In [1]: import numpy as np

In [2]: import numpy.linalg as la

In [3]: np.set_printoptions(precision=1, suppress=True, linewidth=200)

In [4]: W2 = 20 * np.array([[1.6, 1.3, -1.6, -0.4, -1.3],
   ...:     [1.1, 0.8, -1.3, 0.6, 0.1],
   ...:     [-0.9, -0.2, 2.1, -1.1, 2.4]])

In [5]: rng = np.random.default_rng(4286)

In [6]: labels = rng.integers(0, 3, 41)

In [7]: W0 = W2[labels] + rng.normal(size=(41, 5))

In [8]: W0
Out[8]: 
array([[-17.2,  -3.4,  42.3, -21.8,  48.3],
       [ 21. ,  14.8, -25.3,  11.5,   2.6],
       [ 31.5,  26.3, -32.3,  -6.6, -25.6],
       [-18.9,  -3.3,  43.3, -21.4,  48.5],
       [ 31.4,  24.4, -32.1,  -6.8, -24.4],
       [-19.4,  -5.8,  42. , -20.8,  47.7],
       [-17.1,  -4.9,  43.3, -22.1,  48.5],
       [ 23.2,  16. , -25.6,  12.1,   0.9],
       [-18.6,  -4.6,  41.6, -22.4,  49.5],
       [ 34. ,  26.3, -31.3,  -7.8, -26.5],
       [ 34. ,  23.7, -30.4,  -9.3, -24.6],
       [ 21.5,  16.8, -25.4,  12.6,   1.9],
       [ 31.6,  28.3, -31.3,  -4.9, -25.2],
       [ 22.1,  17. , -27.2,  12.7,   0.7],
       [ 33.1,  24.8, -33.8,  -9.2, -25.6],
       [ 22.3,  16.8, -26.3,  10.9,   2.1],
       [-19.3,  -3.7,  41.7, -19.4,  48.7],
       [ 21.1,  16.7, -26.7,  13.9,   3.3],
       [ 31.1,  26.3, -32.4,  -7.8, -25.7],
       [ 22.6,  15.7, -27.3,  12.8,   2.4],
       [ 20.7,  16.9, -27.3,  11.7,   3.2],
       [-19. ,  -4.6,  42. , -22.6,  48.2],
       [ 33.5,  25.7, -32. ,  -7.9, -25.9],
       [ 31.7,  28.7, -32.3,  -7.4, -26.3],
       [-17.2,  -4.3,  40.5, -24.9,  48.7],
       [ 31.8,  25. , -31.1,  -7.1, -25.8],
       [ 22.1,  15.6, -25.6,  11.7,   1.5],
       [ 32.7,  26.2, -35.2,  -8.3, -26.5],
       [-18.1,  -4.8,  42.3, -23.2,  48.9],
       [ 33.6,  27.8, -31.6,  -8.6, -25.4],
       [ 22.5,  16.3, -24.3,  12.2,   1.1],
       [ 22.6,  16.4, -25.9,  12.1,  -0.5],
       [-17.7,  -2.6,  42.2, -22. ,  47. ],
       [ 30.7,  26. , -30.8,  -9.3, -24.5],
       [ 32.1,  27.4, -32.1,  -8.6, -25.8],
       [ 30.5,  25.4, -33.6,  -7.7, -25.2],
       [-18.1,  -3.6,  41.4, -21.7,  47.8],
       [ 33.1,  26.5, -33.4,  -7.9, -25.5],
       [-18.4,  -2.6,  43.1, -23.1,  47.9],
       [ 32.4,  26.6, -30.9,  -6.9, -24.6],
       [ 20.9,  13.2, -26.5,  11. ,   3.8]])

In [9]: B = W0 / la.norm(W0, axis=1, keepdims=True)

In [10]: G = B @ B.T

In [11]: G[17]
Out[11]: 
array([-0.6,  1. ,  0.8, -0.6,  0.8, -0.6, -0.6,  1. , -0.6,  0.7,  0.7,  1. ,  0.8,  1. ,  0.7,  1. , -0.6,  1. ,  0.7,  1. ,  1. , -0.6,  0.7,  0.7, -0.6,  0.7,  1. ,  0.7, -0.6,  0.7,  1. ,  1. ,
       -0.6,  0.7,  0.7,  0.8, -0.6,  0.8, -0.6,  0.8,  1. ])

In [12]: round(float(np.degrees(np.arccos(np.clip(G[17, 15], -1, 1)))), 1)
Out[12]: 4.9
